>>> import numpy as np
>>> from numpy import linalg as LA
>>> np.set_printoptions(precision=2, suppress=True, linewidth=120, floatmode="fixed")
>>> def tidy(a):
...     return np.round(a, 2) + 0
... 
>>> m1 = np.load("sample17.npy")
>>> tidy(m1)
array([[-0.73, -0.55, -0.28],
       [ 0.38, -0.37, -0.58],
       [ 0.38,  0.02, -0.41],
       [-0.28,  0.41,  0.06],
       [-0.17,  0.01, -0.21],
       [-0.24,  0.62, -0.61]])
>>> proj = m1 @ LA.solve(m1.T @ m1, m1.T)
>>> np.allclose(proj @ proj, proj)
True
>>> tidy(np.trace(proj))
np.float64(3.0)
>>> tidy(proj)
array([[ 0.92,  0.09, -0.18, -0.04,  0.18,  0.01],
       [ 0.09,  0.62,  0.37, -0.29,  0.05,  0.03],
       [-0.18,  0.37,  0.31, -0.12,  0.02,  0.17],
       [-0.04, -0.29, -0.12,  0.25,  0.04,  0.29],
       [ 0.18,  0.05,  0.02,  0.04,  0.07,  0.18],
       [ 0.01,  0.03,  0.17,  0.29,  0.18,  0.82]])
>>> tidy(proj @ m1[:, 0])
array([-0.73,  0.38,  0.38, -0.28, -0.17, -0.24])
>>> tidy(np.diag(proj))
array([0.92, 0.62, 0.31, 0.25, 0.07, 0.82])
>>> x0 = np.array([-2, 1, -1])
>>> a = np.maximum(m1 @ x0, 0)
>>> np.flatnonzero(a > 1e-9)
array([0, 3, 4, 5])
>>> tidy(np.tanh(m1 @ x0))
array([ 0.83, -0.51, -0.32,  0.72,  0.52,  0.94])
>>> tidy(m1 * (a > 1e-9)[:, None])
array([[-0.73, -0.55, -0.28],
       [ 0.00,  0.00,  0.00],
       [ 0.00,  0.00,  0.00],
       [-0.28,  0.41,  0.06],
       [-0.17,  0.01, -0.21],
       [-0.24,  0.62, -0.61]])
>>> x0 = np.array([0, 1, 8])
>>> rhs = m1 @ x0
>>> tidy(LA.solve(m1.T @ m1, m1.T @ rhs))
array([0.00, 1.00, 8.00])
>>> try:
...     LA.solve(m1, rhs)
... except LA.LinAlgError as e:
...     print(e)
... 
Last 2 dimensions of the array must be square
>>> tidy(LA.pinv(m1) @ m1)
array([[1.00, 0.00, 0.00],
       [0.00, 1.00, 0.00],
       [0.00, 0.00, 1.00]])
>>> tidy(rhs)
array([-2.82, -4.99, -3.23,  0.86, -1.65, -4.28])
>>> rng = np.random.default_rng(979157)
>>> rhs = rhs + 0.05 * rng.normal(size=6)
>>> tidy(rhs)
array([-2.85, -5.02, -3.28,  0.87, -1.63, -4.30])
>>> coef, *_ = LA.lstsq(m1, rhs)
>>> coef.round()
array([-0.00,  1.00,  8.00])
>>> tidy(m1.T @ (rhs - m1 @ coef))
array([0.00, 0.00, 0.00])
>>> tidy(LA.norm(rhs - m1 @ coef))
np.float64(0.04)
>>> Y = np.c_[m1[:, :2] @ np.array([[2, 0], [2, 1]]), np.array([0, 0, 1, 2, 3, 2])]
>>> tidy(Y)
array([[-2.57, -0.55,  0.00],
       [ 0.02, -0.37,  0.00],
       [ 0.82,  0.02,  1.00],
       [ 0.26,  0.41,  2.00],
       [-0.32,  0.01,  3.00],
       [ 0.76,  0.62,  2.00]])
>>> tidy(LA.norm(LA.qr(m1)[0].T @ Y, axis=0) ** 2 / ((Y ** 2).sum(axis=0) + 1e-12))
array([1.00, 1.00, 0.59])
>>> arr = np.load("layer5.npy")
>>> arr
array([[ 3.99,  4.18,  0.12,  1.10,  5.03],
       [ 4.01,  3.76, -0.12,  0.99,  4.85],
       [ 3.98,  3.98, -0.02,  1.07,  5.01],
       [ 4.04,  4.07, -0.05,  0.88,  5.06],
       [ 4.22,  3.94, -0.02,  1.03,  5.10],
       [ 4.05,  3.82, -0.11,  1.01,  5.07],
       [ 4.05,  3.83, -0.03,  1.09,  5.00],
       [ 4.13,  4.16,  0.00,  1.01,  5.05],
       [ 3.82,  3.95, -0.05,  1.03,  5.13],
       [ 4.01,  4.05, -0.10,  1.11,  5.17],
       [ 3.98,  4.02,  0.08,  0.79,  4.87],
       [ 3.97,  4.05, -0.11,  1.02,  4.89],
       [ 2.95,  2.15, -0.04,  0.98,  2.03],
       [ 2.95,  2.03,  0.00,  0.98,  2.16],
       [ 3.00,  1.93, -0.12,  1.00,  2.11],
       [ 3.11,  1.96,  0.11,  1.12,  2.08],
       [ 2.86,  1.88, -0.04,  0.99,  1.98],
       [ 3.13,  1.89,  0.03,  0.92,  2.10],
       [ 3.09,  2.01, -0.02,  1.11,  2.06],
       [ 2.94,  1.81,  0.10,  0.89,  2.06],
       [ 3.11,  1.92, -0.10,  1.06,  1.92],
       [ 3.07,  2.01,  0.14,  0.87,  2.09],
       [ 3.09,  1.92, -0.01,  1.10,  1.99],
       [ 2.90,  2.04, -0.06,  0.93,  2.16]])
>>> C2 = np.cov(arr, rowvar=False)
>>> tidy(np.median(arr, axis=0))
array([ 3.47,  2.96, -0.02,  1.01,  3.50])
>>> np.argwhere(np.triu(np.abs(np.corrcoef(arr.T)) > 0.8, 1))
array([[0, 1],
       [0, 4],
       [1, 4]])
>>> C2.shape
(5, 5)
>>> tidy(C2)
array([[ 0.27,  0.53, -0.01,  0.01,  0.77],
       [ 0.53,  1.08, -0.02,  0.01,  1.56],
       [-0.01, -0.02,  0.01,  0.00, -0.03],
       [ 0.01,  0.01,  0.00,  0.01,  0.01],
       [ 0.77,  1.56, -0.03,  0.01,  2.29]])
>>> np.argsort(-arr.std(axis=0).round(6), kind="stable")
array([4, 1, 0, 3, 2])
>>> f, g = arr[20], arr[15]
>>> tidy(f @ g)
np.float64(18.61)
>>> p = (f @ g) / (f @ f) * f
>>> tidy(np.outer(f, g))
array([[ 9.67,  6.10,  0.34,  3.48,  6.47],
       [ 5.97,  3.76,  0.21,  2.15,  3.99],
       [-0.31, -0.20, -0.01, -0.11, -0.21],
       [ 3.30,  2.08,  0.12,  1.19,  2.20],
       [ 5.97,  3.76,  0.21,  2.15,  3.99]])
>>> tidy((g - p) @ f)
np.float64(0.0)
>>> tidy(g - p)
array([-0.07, -0.01,  0.21,  0.04,  0.11])
>>> tidy(p)
array([ 3.18,  1.97, -0.10,  1.08,  1.97])
>>> LA.matrix_rank(np.outer(f, g))
np.int64(1)
>>> Ac = arr - arr.mean(axis=0)
>>> evecs = LA.svd(Ac)[2][:1]
>>> Y = Ac - Ac @ evecs.T @ evecs
>>> tidy((Ac @ evecs.T).std(axis=0))
array([1.86])
>>> LA.norm(Y, axis=1).round(6).argmax()
np.int64(10)
>>> tidy(Y.std(axis=0))
array([0.09, 0.08, 0.08, 0.09, 0.05])
>>> tidy(LA.norm(Y) / LA.norm(Ac))
np.float64(0.09)
>>> tidy(np.diag(evecs.T @ evecs))
array([0.07, 0.30, 0.00, 0.00, 0.63])
>>> lab = arr[:, 2] > np.median(arr[:, 2])
>>> f = arr[lab].mean(axis=0) - arr[~lab].mean(axis=0)
>>> lab.astype(int)
array([1, 0, 1, 0, 1, 0, 0, 1, 0, 0, 1, 0, 0, 1, 0, 1, 0, 1, 1, 1, 0, 1, 1, 0])
>>> lab = rng.permutation(5)
>>> Y = arr[:, lab] * rng.choice([-1, 1], 5)
>>> Y
array([[ 4.18, -3.99,  5.03,  0.12,  1.10],
       [ 3.76, -4.01,  4.85, -0.12,  0.99],
       [ 3.98, -3.98,  5.01, -0.02,  1.07],
       [ 4.07, -4.04,  5.06, -0.05,  0.88],
       [ 3.94, -4.22,  5.10, -0.02,  1.03],
       [ 3.82, -4.05,  5.07, -0.11,  1.01],
       [ 3.83, -4.05,  5.00, -0.03,  1.09],
       [ 4.16, -4.13,  5.05,  0.00,  1.01],
       [ 3.95, -3.82,  5.13, -0.05,  1.03],
       [ 4.05, -4.01,  5.17, -0.10,  1.11],
       [ 4.02, -3.98,  4.87,  0.08,  0.79],
       [ 4.05, -3.97,  4.89, -0.11,  1.02],
       [ 2.15, -2.95,  2.03, -0.04,  0.98],
       [ 2.03, -2.95,  2.16,  0.00,  0.98],
       [ 1.93, -3.00,  2.11, -0.12,  1.00],
       [ 1.96, -3.11,  2.08,  0.11,  1.12],
       [ 1.88, -2.86,  1.98, -0.04,  0.99],
       [ 1.89, -3.13,  2.10,  0.03,  0.92],
       [ 2.01, -3.09,  2.06, -0.02,  1.11],
       [ 1.81, -2.94,  2.06,  0.10,  0.89],
       [ 1.92, -3.11,  1.92, -0.10,  1.06],
       [ 2.01, -3.07,  2.09,  0.14,  0.87],
       [ 1.92, -3.09,  1.99, -0.01,  1.10],
       [ 2.04, -2.90,  2.16, -0.06,  0.93]])
>>> left, _, VT = LA.svd(arr.T @ Y)
>>> tidy(left @ VT)
array([[ 0.00, -1.00,  0.00,  0.00,  0.00],
       [ 1.00,  0.00,  0.00,  0.00,  0.00],
       [ 0.00,  0.00,  0.00,  1.00,  0.00],
       [ 0.00,  0.00,  0.00,  0.00,  1.00],
       [ 0.00,  0.00,  1.00,  0.00,  0.00]])
>>> tidy(LA.lstsq(arr, Y)[0])
array([[ 0.00, -1.00,  0.00,  0.00,  0.00],
       [ 1.00,  0.00,  0.00,  0.00,  0.00],
       [ 0.00,  0.00,  0.00,  1.00,  0.00],
       [ 0.00,  0.00,  0.00,  0.00,  1.00],
       [ 0.00,  0.00,  1.00,  0.00,  0.00]])
>>> A = np.load("a.npy")
>>> A
array([[-1,  3,  2, -6],
       [ 2,  0, -4,  0],
       [-2,  6, -1,  3],
       [ 4,  0,  2,  0]])
>>> blk = np.stack([m1, 5 * m1, m1[::-1]])
>>> LA.matrix_rank(blk.reshape(3, -1))
np.int64(2)
>>> tidy(np.einsum("bij,cij->bc", blk, blk))
array([[ 3.00, 15.00, -0.13],
       [15.00, 75.00, -0.63],
       [-0.13, -0.63,  3.00]])
>>> LA.matrix_rank(blk)
array([3, 3, 3])
>>> proj = np.triu(np.array([[-1, 1, 1, 2], [2, 0, 2, 2], [2, -2, 2, -1], [2, 1, 2, 1]]), 1) + np.eye(4)
>>> Y = proj @ A @ LA.inv(proj)
>>> tidy(np.poly(Y))
array([  1.00,   2.00,  41.00, -60.00, 900.00])
>>> tidy(LA.det(Y))
np.float64(900.0)
>>> Y = A / np.sqrt((A ** 2).mean(axis=1, keepdims=True))
>>> A - A.mean(axis=1, keepdims=True)
array([[-0.50,  3.50,  2.50, -5.50],
       [ 2.50,  0.50, -3.50,  0.50],
       [-3.50,  4.50, -2.50,  1.50],
       [ 2.50, -1.50,  0.50, -1.50]])
>>> LA.matrix_rank(A - A.mean(axis=1, keepdims=True))
np.int64(3)
>>> tidy(LA.det(2 * A)), tidy(LA.det(A))
(np.float64(14400.0), np.float64(900.0))
>>> tidy(LA.det(A[::-1]))
np.float64(900.0)
>>> LA.matrix_rank(arr)
np.int64(5)
>>> tidy(arr.mean(axis=0))
array([ 3.52,  2.97, -0.02,  1.00,  3.54])
>>> np.count_nonzero(arr)
np.int64(118)
>>> tidy(np.diff(arr, axis=0))
array([[ 0.02, -0.42, -0.24, -0.11, -0.18],
       [-0.03,  0.22,  0.10,  0.08,  0.16],
       [ 0.06,  0.09, -0.03, -0.19,  0.05],
       [ 0.18, -0.13,  0.03,  0.15,  0.04],
       [-0.17, -0.12, -0.09, -0.02, -0.03],
       [ 0.00,  0.01,  0.08,  0.08, -0.07],
       [ 0.08,  0.33,  0.03, -0.08,  0.05],
       [-0.31, -0.21, -0.05,  0.02,  0.08],
       [ 0.19,  0.10, -0.05,  0.08,  0.04],
       [-0.03, -0.03,  0.18, -0.32, -0.30],
       [-0.01,  0.03, -0.19,  0.23,  0.02],
       [-1.02, -1.90,  0.07, -0.04, -2.86],
       [ 0.00, -0.12,  0.04,  0.00,  0.13],
       [ 0.05, -0.10, -0.12,  0.02, -0.05],
       [ 0.11,  0.03,  0.23,  0.12, -0.03],
       [-0.25, -0.08, -0.15, -0.13, -0.10],
       [ 0.27,  0.01,  0.07, -0.07,  0.12],
       [-0.04,  0.12, -0.05,  0.19, -0.04],
       [-0.15, -0.20,  0.12, -0.22,  0.00],
       [ 0.17,  0.11, -0.20,  0.17, -0.14],
       [-0.04,  0.09,  0.24, -0.19,  0.17],
       [ 0.02, -0.09, -0.15,  0.23, -0.10],
       [-0.19,  0.12, -0.05, -0.17,  0.17]])
